$ python3 -q
>>> import numpy as np
>>> import numpy.linalg as la
>>> np.set_printoptions(precision=2, suppress=True, linewidth=120)
>>> mat = np.loadtxt("mat.csv", delimiter=",")
>>> mat
array([[ 2., -2.,  2.,  0.],
       [ 0.,  1., -2.,  2.],
       [ 0.,  0.,  1.,  2.],
       [ 0.,  0.,  0., -1.]])
>>> # triangular: eigenvalues sit on the diagonal
>>> [round(float(x), 2) for x in la.svd(mat, compute_uv=False)[:3]]
[4.1, 2.89, 1.36]
>>> np.abs(la.svd(mat)[2][-1])
array([0.53, 0.8 , 0.27, 0.12])
>>> la.matrix_rank(mat, rtol=0.1)
np.int64(3)
>>> np.einsum("ii->", mat)
np.float64(3.0)
>>> np.round(la.det(2 * mat), 2), round(la.det(mat), 2)
(np.float64(-32.0), np.float64(-2.0))
>>> la.eigvals(mat)
array([ 2.,  1.,  1., -1.])
>>> round(la.eigvals(mat).sum().real, 2)
np.float64(3.0)
>>> np.einsum("ij,ji->", mat, mat)
np.float64(7.0)
>>> round(la.norm(mat, "nuc"), 2)
np.float64(8.47)
>>> np.round(la.norm(mat[2] - mat[1]), 2)
np.float64(3.16)
>>> np.round(la.norm(mat, 2), 2)
np.float64(4.1)
>>> la.norm(mat, axis=1)
array([3.46, 3.  , 2.24, 1.  ])
>>> mat[2] @ mat[1]
np.float64(2.0)
>>> round(float(la.norm(mat, 1)), 2), round(la.norm(mat, np.inf), 2)
(5.0, np.float64(6.0))
>>> round(float(la.norm(mat[2], 1)), 2), np.round(la.norm(mat[2], np.inf), 2)
(3.0, np.float64(2.0))
>>> ev, V = la.eig(mat)
>>> mat @ V[:, 0] - ev[0] * V[:, 0]
array([0., 0., 0., 0.])
>>> ev
array([ 2.,  1.,  1., -1.])
>>> np.sort(la.eigvals(mat.T))
array([-1.,  1.,  1.,  2.])
>>> blk = np.stack([mat, 2 * mat, mat[::-1]])
>>> np.einsum("bij,cij->bc", blk, blk)
array([[ 27.,  54.,   4.],
       [ 54., 108.,   8.],
       [  4.,   8.,  27.]])
>>> la.det(blk)
array([ -2., -32.,  -2.])
>>> la.norm(blk, axis=(1, 2))
array([ 5.2 , 10.39,  5.2 ])
>>> (blk @ mat.T).shape
(3, 4, 4)
>>> blk.shape
(3, 4, 4)
>>> X = np.load("dump.npy")
>>> X
array([[-0.37,  0.99,  2.21,  0.35,  0.4 , -0.4 , -0.3 ,  1.57],
       [-0.09,  1.64,  2.11,  0.26, -0.08,  0.95, -0.6 ,  0.73],
       [-0.34, -1.5 , -0.69,  0.02,  0.66, -2.16,  0.63,  0.83],
       [ 0.26,  1.64,  1.1 ,  0.05, -0.56,  2.01, -0.66, -0.49],
       [-0.46, -1.09,  0.12,  0.14,  0.78, -2.21,  0.5 ,  1.35],
       [ 0.21, -1.45, -2.25, -0.31, -0.12, -0.44,  0.5 , -1.11],
       [-0.46,  0.56,  1.98,  0.35,  0.57, -0.98, -0.12,  1.77],
       [-0.52, -0.22,  1.28,  0.29,  0.76, -1.76,  0.18,  1.8 ],
       [-0.52, -0.04,  1.48,  0.31,  0.73, -1.6 ,  0.11,  1.83],
       [-0.36, -1.45, -0.58,  0.03,  0.68, -2.18,  0.61,  0.91],
       [ 0.04, -1.68, -2.02, -0.24,  0.15, -1.14,  0.62, -0.57],
       [ 0.51,  0.62, -0.81, -0.23, -0.8 ,  2.03, -0.33, -1.66]])
>>> def softmax(z):
...     e = np.exp(z - z.max(axis=-1, keepdims=True))
...     return e / e.sum(axis=-1, keepdims=True)
... 
>>> np.round(softmax(10 * X[3]), 2) + 0
array([0.  , 0.03, 0.  , 0.  , 0.  , 0.97, 0.  , 0.  ])
>>> softmax(X[3] + -3)
array([0.07, 0.26, 0.15, 0.05, 0.03, 0.38, 0.03, 0.03])
>>> scores = X @ X.T / np.sqrt(8)
>>> np.round(softmax(scores), 2) + 0
array([[0.27, 0.15, 0.01, 0.03, 0.03, 0.  , 0.24, 0.12, 0.15, 0.01, 0.  , 0.  ],
       [0.21, 0.38, 0.  , 0.19, 0.01, 0.  , 0.12, 0.03, 0.04, 0.  , 0.  , 0.02],
       [0.01, 0.  , 0.25, 0.  , 0.2 , 0.04, 0.02, 0.07, 0.06, 0.25, 0.1 , 0.  ],
       [0.05, 0.25, 0.  , 0.5 , 0.  , 0.  , 0.02, 0.  , 0.01, 0.  , 0.  , 0.16],
       [0.02, 0.  , 0.19, 0.  , 0.23, 0.01, 0.05, 0.14, 0.12, 0.2 , 0.04, 0.  ],
       [0.  , 0.  , 0.07, 0.  , 0.02, 0.43, 0.  , 0.  , 0.  , 0.06, 0.36, 0.04],
       [0.21, 0.07, 0.02, 0.01, 0.05, 0.  , 0.24, 0.17, 0.2 , 0.02, 0.  , 0.  ],
       [0.1 , 0.02, 0.06, 0.  , 0.14, 0.  , 0.16, 0.22, 0.22, 0.07, 0.01, 0.  ],
       [0.12, 0.03, 0.05, 0.  , 0.11, 0.  , 0.18, 0.22, 0.22, 0.06, 0.  , 0.  ],
       [0.01, 0.  , 0.24, 0.  , 0.21, 0.04, 0.02, 0.08, 0.06, 0.25, 0.09, 0.  ],
       [0.  , 0.  , 0.14, 0.  , 0.05, 0.3 , 0.  , 0.01, 0.01, 0.12, 0.35, 0.01],
       [0.  , 0.03, 0.  , 0.22, 0.  , 0.06, 0.  , 0.  , 0.  , 0.  , 0.02, 0.66]])
